In [1]: import numpy as np

In [2]: np.set_printoptions(suppress=True, linewidth=140)

In [3]: out = np.array([[3, 0], [4, 5]])

In [4]: K = np.kron(np.eye(2, dtype=int), out)

In [5]: K
Out[5]: 
array([[3, 0, 0, 0],
       [4, 5, 0, 0],
       [0, 0, 3, 0],
       [0, 0, 4, 5]])

In [6]: # 2 blocks once reordered

In [7]: x = np.array([2, 2, 2, 0])

In [8]: y = K @ x

In [9]: beta, lr = np.zeros(4), 1 / np.linalg.norm(K, 2) ** 2

In [10]: for i in range(6):
    ...:     beta -= lr * K.T @ (K @ beta - y)
    ...:     if i % 2 == 0: print(i, round(np.linalg.norm(K @ beta - y), 2))
    ...: 
0 2.81
2 2.22
4 1.75

In [11]: beta.round(2)
Out[11]: array([2.  , 2.  , 1.51, 0.49])

In [12]: x = np.array([1, -2, 2, 0])

In [13]: y = K @ x

In [14]: y
Out[14]: array([ 3, -6,  6,  8])

In [15]: np.round(np.linalg.solve(K, y), 2)
Out[15]: array([ 1., -2.,  2., -0.])

In [16]: print(np.round(np.linalg.solve(K, 2 * y), 2))
[ 2. -4.  4. -0.]

In [17]: np.round(np.linalg.solve(K, y + K[:, 0]), 2)
Out[17]: array([ 2., -2.,  2., -0.])

In [18]: x = np.array([1, 2, 0, 2])

In [19]: a = np.maximum(K @ x, 0)

In [20]: np.maximum(K @ (3 * x), 0)
Out[20]: array([ 9, 42,  0, 30])

In [21]: K.T @ a
Out[21]: array([65, 70, 40, 50])

In [22]: K * (a > 1e-9)[:, None]
Out[22]: 
array([[3, 0, 0, 0],
       [4, 5, 0, 0],
       [0, 0, 0, 0],
       [0, 0, 4, 5]])

In [23]: np.round(np.tanh(K @ x), 2)
Out[23]: array([1., 1., 0., 1.])

In [24]: np.flatnonzero(a > 1e-9)
Out[24]: array([0, 1, 3])

In [25]: rng = np.random.default_rng(1656)

In [26]: J = (rng.random((3, 3)) < 0.3) + np.eye(3)

In [27]: J /= J.sum(axis=1, keepdims=True)

In [28]: J
Out[28]: 
array([[1., 0., 0.],
       [0., 1., 0.],
       [0., 0., 1.]])

In [29]: # rows sum to 1

In [30]: q, Rm = np.linalg.qr(J)

In [31]: print(q)
[[ 1.  0.  0.]
 [-0.  1.  0.]
 [-0. -0.  1.]]

In [32]: print(np.abs(np.diag(Rm)))
[1. 1. 1.]

In [33]: abs(Rm[0, 0]), round(float(np.linalg.norm(J[:, 0])), 2)
Out[33]: (np.float64(1.0), 1.0)

In [34]: q.shape, Rm.shape
Out[34]: ((3, 3), (3, 3))

In [35]: m1 = np.load("a.npy")

In [36]: print(m1)
[[-11.23  -5.18  10.15]
 [-10.33  -4.81   9.76]
 [-10.39  -5.6   11.83]
 [-10.77  -5.13  10.37]
 [ -9.28  -4.01   9.42]
 [ -6.04  -5.4   10.72]
 [ -9.82  -3.69  11.81]
 [ -8.44  -4.44   9.08]
 [-10.76  -5.75   9.82]
 [ -9.34  -5.63  11.6 ]
 [ -9.46  -6.07  10.95]
 [-11.54  -3.91   9.62]
 [-10.04  -5.57   7.  ]]

In [37]: cent = m1[[9, 2]].astype(float)

In [38]: for _ in range(4):
    ...:     z = np.linalg.norm(m1[:, None] - cent, axis=-1).argmin(axis=1)
    ...:     cent = np.array([m1[z == j].mean(axis=0) for j in range(2)])
    ...: 

In [39]: z
Out[39]: array([1, 1, 1, 1, 0, 0, 1, 0, 1, 1, 1, 1, 0])

In [40]: print(np.abs(cent[1] - cent[0]).argmax())
0

In [41]: dist = np.linalg.norm(m1[:, None] - m1[None], axis=-1)

In [42]: np.round(np.linalg.norm(m1, axis=1), 2)
Out[42]: array([16.  , 15.  , 16.71, 15.81, 13.82, 13.44, 15.8 , 13.17, 15.66, 15.92, 15.69, 15.52, 13.45])

In [43]: dist[10].round(2)
Out[43]: array([2.14, 1.94, 1.36, 1.71, 2.57, 3.49, 2.56, 2.68, 1.75, 0.79, 0.  , 3.28, 4.02])

In [44]: np.round(np.linalg.norm(m1 - m1.mean(axis=0), axis=1), 2)
Out[44]: array([1.44, 0.69, 1.86, 1.  , 1.36, 3.82, 2.11, 1.83, 1.25, 1.63, 1.36, 2.13, 3.22])

In [45]: Xs = m1 - m1.mean(axis=0)

In [46]: vecs = np.linalg.svd(Xs)[2][:1]

In [47]: out = Xs - Xs @ vecs.T @ vecs

In [48]: np.linalg.norm(out, axis=1).round(6).argmax()
Out[48]: np.int64(12)

In [49]: np.round((Xs @ vecs.T).std(axis=0), 2)
Out[49]: array([1.4])

In [50]: np.round(np.cov(Xs @ vecs.T, rowvar=False), 2)
Out[50]: np.float64(2.12)

In [51]: Uu, sv, vt = np.linalg.svd(m1)

In [52]: sv.round(2)
Out[52]: array([54.2 ,  5.  ,  2.94])

In [53]: out = Uu[:, :1] @ np.diag(sv[:1]) @ vt[:1]

In [54]: print(np.round(np.linalg.norm(m1 - out, 2), 2), np.round(sv[1], 2))
5.0 5.0

In [55]: np.linalg.matrix_rank(out)
Out[55]: np.int64(1)

In [56]: round(float(np.abs(m1 - out).max()), 2)
Out[56]: 2.49

In [57]: np.linalg.matrix_rank(m1, rtol=0.05)
Out[57]: np.int64(3)

In [58]: x = np.array([1, 0, 2])

In [59]: a = np.maximum(m1 @ x, 0)

In [60]: np.round(m1.T @ a, 2)
Out[60]: array([-1312.63,  -688.99,  1434.5 ])

In [61]: np.round(np.tanh(m1 @ x), 2)
Out[61]: array([1., 1., 1., 1., 1., 1., 1., 1., 1., 1., 1., 1., 1.])

In [62]: out = np.array([[1, 1], [1, -1]])

In [63]: F = np.kron(out, np.kron(out, out))[rng.permutation(8)][:4]

In [64]: F
Out[64]: 
array([[ 1,  1,  1,  1, -1, -1, -1, -1],
       [ 1, -1,  1, -1, -1,  1, -1,  1],
       [ 1,  1, -1, -1, -1, -1,  1,  1],
       [ 1,  1,  1,  1,  1,  1,  1,  1]])

In [65]: np.round(np.linalg.norm(F, axis=0), 2)
Out[65]: array([2., 2., 2., 2., 2., 2., 2., 2.])

In [66]: round(float(np.linalg.norm(F[1], 1)), 2), round(float(np.linalg.norm(F[1], np.inf)), 2)
Out[66]: (8.0, 1.0)
